In [1]: import numpy as np

In [2]: from numpy import linalg as LA

In [3]: np.set_printoptions(suppress=True, linewidth=200)

In [4]: M = np.loadtxt("sample11.csv", delimiter=",")

In [5]: M
Out[5]: 
array([[0., 0., 1., 0.],
       [0., 0., 1., 0.],
       [1., 1., 0., 1.],
       [0., 0., 1., 0.]])

In [6]: # column 1 repeats column 0

In [7]: rank = LA.matrix_rank(M)

In [8]: rank
Out[8]: np.int64(2)

In [9]: ns = LA.svd(M)[2][rank:].T

In [10]: np.allclose(M @ ns, 0)
Out[10]: True

In [11]: np.round(ns @ ns.T, 3)
Out[11]: 
array([[ 0.667, -0.333,  0.   , -0.333],
       [-0.333,  0.667,  0.   , -0.333],
       [ 0.   ,  0.   ,  0.   ,  0.   ],
       [-0.333, -0.333,  0.   ,  0.667]])

In [12]: ns.shape
Out[12]: (4, 2)

In [13]: LA.matrix_rank(M.T @ M), LA.matrix_rank(M @ M.T)
Out[13]: (np.int64(2), np.int64(2))

In [14]: [int(LA.matrix_rank(np.delete(M, i, axis=0))) for i in range(4)]
Out[14]: [2, 2, 1, 2]

In [15]: round(float(np.trace(LA.pinv(M) @ M)), 3)
Out[15]: 2.0

In [16]: np.allclose(M[:-1].T @ LA.lstsq(M[:-1].T, M[-1])[0], M[-1])
Out[16]: True

In [17]: np.unique(M.round(6), axis=0).shape
Out[17]: (2, 4)

In [18]: w, V = LA.eigh(M)

In [19]: (w > 1e-8).sum(), (w < -1e-8).sum()
Out[19]: (np.int64(1), np.int64(1))

In [20]: round(float(w.sum()), 3), np.trace(M)
Out[20]: (-0.0, np.float64(0.0))

In [21]: W0 = np.load("dump.npy")

In [22]: W0
Out[22]: 
array([[1.   , 0.2  , 0.04 , 0.008],
       [0.2  , 1.   , 0.2  , 0.04 ],
       [0.04 , 0.2  , 1.   , 0.2  ],
       [0.008, 0.04 , 0.2  , 1.   ]])

In [23]: # equal to its transpose

In [24]: rng = np.random.default_rng(50)

In [25]: labels = rng.permutation(4)

In [26]: labels
Out[26]: array([2, 0, 3, 1])

In [27]: other = W0[labels][:, labels]

In [28]: np.diag(other)
Out[28]: array([1., 1., 1., 1.])

In [29]: np.allclose(other, W0)
Out[29]: False

In [30]: w, V = LA.eig(W0)

In [31]: w.round(3)
Out[31]: array([1.362, 1.083, 0.846, 0.709])

In [32]: np.trace(W0)
Out[32]: np.float64(4.0)

In [33]: round(float(LA.det(W0)), 3)
Out[33]: 0.885

In [34]: np.allclose(W0, W0.T)
Out[34]: True

In [35]: (W0 + W0.T) / 2
Out[35]: 
array([[1.   , 0.2  , 0.04 , 0.008],
       [0.2  , 1.   , 0.2  , 0.04 ],
       [0.04 , 0.2  , 1.   , 0.2  ],
       [0.008, 0.04 , 0.2  , 1.   ]])

In [36]: assert W0 == W0.T
Traceback (most recent call last):
  Cell In[36], line 1
    assert W0 == W0.T
ValueError: The truth value of an array with more than one element is ambiguous. Use a.any() or a.all()


In [37]: r0 = np.array([2, 1])

In [38]: np.convolve(W0[0], r0)
Out[38]: array([2.   , 1.4  , 0.28 , 0.056, 0.008])

In [39]: np.polyval(r0, W0[0])
Out[39]: array([3.   , 1.4  , 1.08 , 1.016])

In [40]: np.round(np.cross(W0[0, :3], W0[3, :3]), 3)
Out[40]: array([ 0.038, -0.2  ,  0.038])

In [41]: np.round(np.correlate(W0[0], W0[3], "full"), 3) + 0
Out[41]: array([1.   , 0.4  , 0.12 , 0.032, 0.005, 0.001, 0.   ])

In [42]: np.array([np.convolve(row, r0, "same") for row in W0])
Out[42]: 
array([[2.   , 1.4  , 0.28 , 0.056],
       [0.4  , 2.2  , 1.4  , 0.28 ],
       [0.08 , 0.44 , 2.2  , 1.4  ],
       [0.016, 0.088, 0.44 , 2.2  ]])

In [43]: ang = np.radians(60)

In [44]: R = np.eye(4)

In [45]: R[3, 3] = R[2, 2] = np.cos(ang)

In [46]: R[3, 2], R[2, 3] = -np.sin(ang), np.sin(ang)

In [47]: R.round(3)
Out[47]: 
array([[ 1.   ,  0.   ,  0.   ,  0.   ],
       [ 0.   ,  1.   ,  0.   ,  0.   ],
       [ 0.   ,  0.   ,  0.5  ,  0.866],
       [ 0.   ,  0.   , -0.866,  0.5  ]])

In [48]: other = W0 @ R.T

In [49]: np.round(LA.det(R), 3), np.trace(R)
Out[49]: (np.float64(1.0), np.float64(3.0))

In [50]: np.round(LA.svd(W0, compute_uv=False), 3), np.round(LA.svd(other, compute_uv=False), 3)
Out[50]: (array([1.362, 1.083, 0.846, 0.709]), array([1.362, 1.083, 0.846, 0.709]))

In [51]: np.allclose(LA.norm(W0, axis=1), LA.norm(other, axis=1))
Out[51]: True

In [52]: F = np.loadtxt("mat.csv", delimiter=",")

In [53]: F
Out[53]: 
array([[-0.967,  1.66 ,  2.713],
       [-1.133,  0.788,  2.38 ],
       [-0.481,  0.818,  2.393],
       [-1.219,  1.087,  3.014],
       [-0.943,  0.898,  3.226],
       [-1.158,  1.115,  3.426],
       [-0.604,  1.109,  3.036],
       [-1.685,  1.236,  2.746],
       [-1.056,  0.904,  2.927],
       [-0.747,  0.905,  2.688],
       [-2.855,  2.558,  1.839],
       [-2.613,  2.405,  2.146],
       [-2.996,  2.758,  2.045],
       [-2.868,  2.888,  1.813],
       [-2.775,  3.003,  1.76 ],
       [-3.074,  2.72 ,  1.596],
       [-3.416,  2.866,  2.231],
       [-2.728,  2.981,  2.183],
       [-3.069,  3.093,  2.288],
       [-3.071,  3.066,  2.085]])

In [54]: cent = F[[14, 12]].astype(float)

In [55]: for _ in range(4):
    ...:     labels = LA.norm(F[:, None] - cent, axis=-1).argmin(axis=1)
    ...:     cent = np.array([F[labels == j].mean(axis=0) for j in range(2)])
    ...: 

In [56]: labels
Out[56]: array([1, 1, 1, 1, 1, 1, 1, 1, 1, 1, 0, 0, 0, 0, 0, 0, 0, 0, 0, 0])

In [57]: np.abs(cent[1] - cent[0]).argmax()
Out[57]: np.int64(0)

In [58]: np.round(cent[1] - cent[0], 3)
Out[58]: array([ 1.947, -1.782,  0.856])

In [59]: x = np.array([0, 3, 2])

In [60]: rhs = F @ x

In [61]: np.round(LA.solve(F.T @ F, F.T @ rhs), 3) + 0
Out[61]: array([0., 3., 2.])

In [62]: np.round(LA.pinv(F) @ F, 3) + 0
Out[62]: 
array([[1., 0., 0.],
       [0., 1., 0.],
       [0., 0., 1.]])

In [63]: rhs = rhs + 0.1 * rng.normal(size=20)

In [64]: rhs.round(3)
Out[64]: array([10.473,  6.985,  7.407,  9.27 ,  9.199, 10.275,  9.423,  9.218,  8.432,  8.073, 11.298, 11.507, 12.094, 12.134, 12.5  , 11.378, 13.04 , 13.199, 13.796, 13.325])

In [65]: coef, *_ = LA.lstsq(F, rhs)

In [66]: np.round(LA.norm(rhs - F @ coef), 3)
Out[66]: np.float64(0.372)

In [67]: coef.round(3)
Out[67]: array([0.082, 3.051, 2.013])

In [68]: [round(float(LA.norm(LA.solve(F.T @ F + lam * np.eye(3), F.T @ rhs))), 2) for lam in (0, 1, 10, 100)]
Out[68]: [3.66, 3.07, 2.8, 2.13]

In [69]: ang = np.radians(60)

In [70]: R = np.eye(3)

In [71]: R[1, 1] = R[2, 2] = np.cos(ang)

In [72]: R[1, 2], R[2, 1] = -np.sin(ang), np.sin(ang)

In [73]: R.round(3)
Out[73]: 
array([[ 1.   ,  0.   ,  0.   ],
       [ 0.   ,  0.5  , -0.866],
       [ 0.   ,  0.866,  0.5  ]])

In [74]: other = F @ R.T

In [75]: np.round(np.abs(other - F).max(axis=0), 3)
Out[75]: array([0.   , 3.528, 1.721])

In [76]: A = np.load("test9.npy")

In [77]: A
Out[77]: 
array([[ 2,  2,  1,  1],
       [ 0,  2,  3,  0],
       [ 1,  0,  3,  1],
       [ 2, 10, 13,  1]])

In [78]: np.argsort(-LA.norm(A, axis=0).round(6), kind="stable")[:3]
Out[78]: array([2, 1, 0])

In [79]: [round(float(x), 3) for x in LA.svd(A, compute_uv=False)[:3]]
Out[79]: [17.279, 2.24, 2.106]

In [80]: LA.cond(A) > 100
Out[80]: np.True_

In [81]: LA.matrix_rank(A, rtol=0.1)
Out[81]: np.int64(3)

In [82]: np.round(LA.eigvalsh(M).min(), 3)
Out[82]: np.float64(-1.732)

In [83]: [round(float(LA.det(M[:i, :i])), 2) + 0 for i in range(1, 5)]
Out[83]: [0.0, 0.0, 0.0, 0.0]

In [84]: feats = np.loadtxt("run13.csv", delimiter=",")

In [85]: feats
Out[85]: 
array([[-0.398,  0.192, -1.132],
       [ 0.192, -3.269,  1.485],
       [-1.132,  1.485, -0.333]])

In [86]: # symmetric, so the eigenvalues are real

In [87]: w, V = LA.eigh(feats)

In [88]: np.round(V.T @ V, 3) + 0
Out[88]: 
array([[1., 0., 0.],
       [0., 1., 0.],
       [0., 0., 1.]])

In [89]: np.round(LA.eigvalsh(feats @ feats), 3)
Out[89]: array([ 1.   ,  1.   , 16.003])

In [90]: w, V = LA.eigh(feats)

In [91]: x = np.array([0, 0, -1])

In [92]: (np.sign(V[:, -1].round(6)) == np.sign(V[0, -1].round(6))).astype(int)
Out[92]: array([1, 0, 0])

In [93]: round(np.abs(feats).sum(axis=1).max(), 3), np.round(np.abs(w).max(), 3)
Out[93]: (np.float64(4.946), np.float64(4.0))

In [94]: np.round(LA.eigvalsh(feats[1:, 1:]), 3)
Out[94]: array([-3.889,  0.287])

In [95]: hat = F @ LA.solve(F.T @ F, F.T)

In [96]: np.round(np.trace(hat), 3)
Out[96]: np.float64(3.0)

In [97]: np.allclose(hat @ hat, hat)
Out[97]: True

In [98]: arr = np.loadtxt("data.csv", delimiter=",")

In [99]: arr
Out[99]: 
array([[ 3., -2.,  3., -2.,  3., -2.],
       [-2.,  0., -2.,  0., -2.,  0.],
       [ 2.,  2.,  2.,  2.,  2.,  2.],
       [ 3., -2.,  3., -2.,  3., -2.],
       [-2.,  0., -2.,  0., -2.,  0.],
       [ 2.,  2.,  2.,  2.,  2.,  2.]])

In [100]: left, sv, VT = LA.svd(arr)

In [101]: np.argmax(sv[:-1] / (sv[1:] + 1e-6)) + 1
Out[101]: np.int64(2)

In [102]: other = left[:, :2] @ np.diag(sv[:2]) @ VT[:2]

In [103]: np.round(np.abs(arr - other).max(), 3)
Out[103]: np.float64(0.0)

In [104]: round(LA.norm(arr - other) / LA.norm(arr), 3)
Out[104]: np.float64(0.0)

In [105]: other.round(3) + 0
Out[105]: 
array([[ 3., -2.,  3., -2.,  3., -2.],
       [-2.,  0., -2.,  0., -2.,  0.],
       [ 2.,  2.,  2.,  2.,  2.,  2.],
       [ 3., -2.,  3., -2.,  3., -2.],
       [-2.,  0., -2.,  0., -2.,  0.],
       [ 2.,  2.,  2.,  2.,  2.,  2.]])

In [106]: data = np.load("x.npy")

In [107]: data
Out[107]: 
array([[ 1.106, -0.835, -0.007,  0.404],
       [ 1.   , -0.7  , -0.1  ,  0.3  ],
       [-1.2  ,  0.6  , -1.3  , -1.4  ]])

In [108]: left, sv, VT = LA.svd(data, full_matrices=False)

In [109]: np.abs(left[:, 0]).round(6).argmax()
Out[109]: np.int64(2)

In [110]: np.round(np.abs(VT[0]), 3)
Out[110]: array([0.666, 0.407, 0.359, 0.511])

In [111]: np.round(left.T @ left, 3) + 0
Out[111]: 
array([[1., 0., 0.],
       [0., 1., 0.],
       [0., 0., 1.]])

In [112]: np.round(left.T @ data @ VT.T, 3) + 0
Out[112]: 
array([[2.782, 0.   , 0.   ],
       [0.   , 1.176, 0.   ],
       [0.   , 0.   , 0.044]])

In [113]: np.round(VT @ VT.T, 3) + 0
Out[113]: 
array([[1., 0., 0.],
       [0., 1., 0.],
       [0., 0., 1.]])

In [114]: np.round(np.cumsum(sv ** 2) / np.sum(sv ** 2), 3)
Out[114]: array([0.848, 1.   , 1.   ])

In [115]: (sv > 1e-8).sum()
Out[115]: np.int64(3)

In [116]: [round(float(x), 3) for x in LA.svd(data, compute_uv=False)[:3]]
Out[116]: [2.782, 1.176, 0.044]

In [117]: left, sv, VT = LA.svd(data)

In [118]: np.argmax(sv[:-1] / (sv[1:] + 1e-6)) + 1
Out[118]: np.int64(2)

In [119]: other = left[:, :2] @ np.diag(sv[:2]) @ VT[:2]

In [120]: round(LA.norm(data - other) / LA.norm(data), 3)
Out[120]: np.float64(0.015)

In [121]: LA.matrix_rank(data, rtol=0.05)
Out[121]: np.int64(2)

In [122]: round(np.abs(data - other).max(), 3)
Out[122]: np.float64(0.026)

In [123]: mat = np.diag(20 * np.array([4, 2, 0, 4])) + np.array([[-1, 1, -1, 0], [2, 1, -1, 0], [1, 0, -2, -1], [0, 1, -1, 2]])

In [124]: mat
Out[124]: 
array([[79,  1, -1,  0],
       [ 2, 41, -1,  0],
       [ 1,  0, -2, -1],
       [ 0,  1, -1, 82]])

In [125]: left, sv, VT = LA.svd(mat)

In [126]: np.argmax(sv[:-1] / (sv[1:] + 1e-6)) + 1
Out[126]: np.int64(3)

In [127]: other = left[:, :3] @ np.diag(sv[:3]) @ VT[:3]

In [128]: LA.matrix_rank(mat, rtol=0.05)
Out[128]: np.int64(3)

In [129]: round(float(np.abs(mat - other).max()), 3)
Out[129]: 1.997
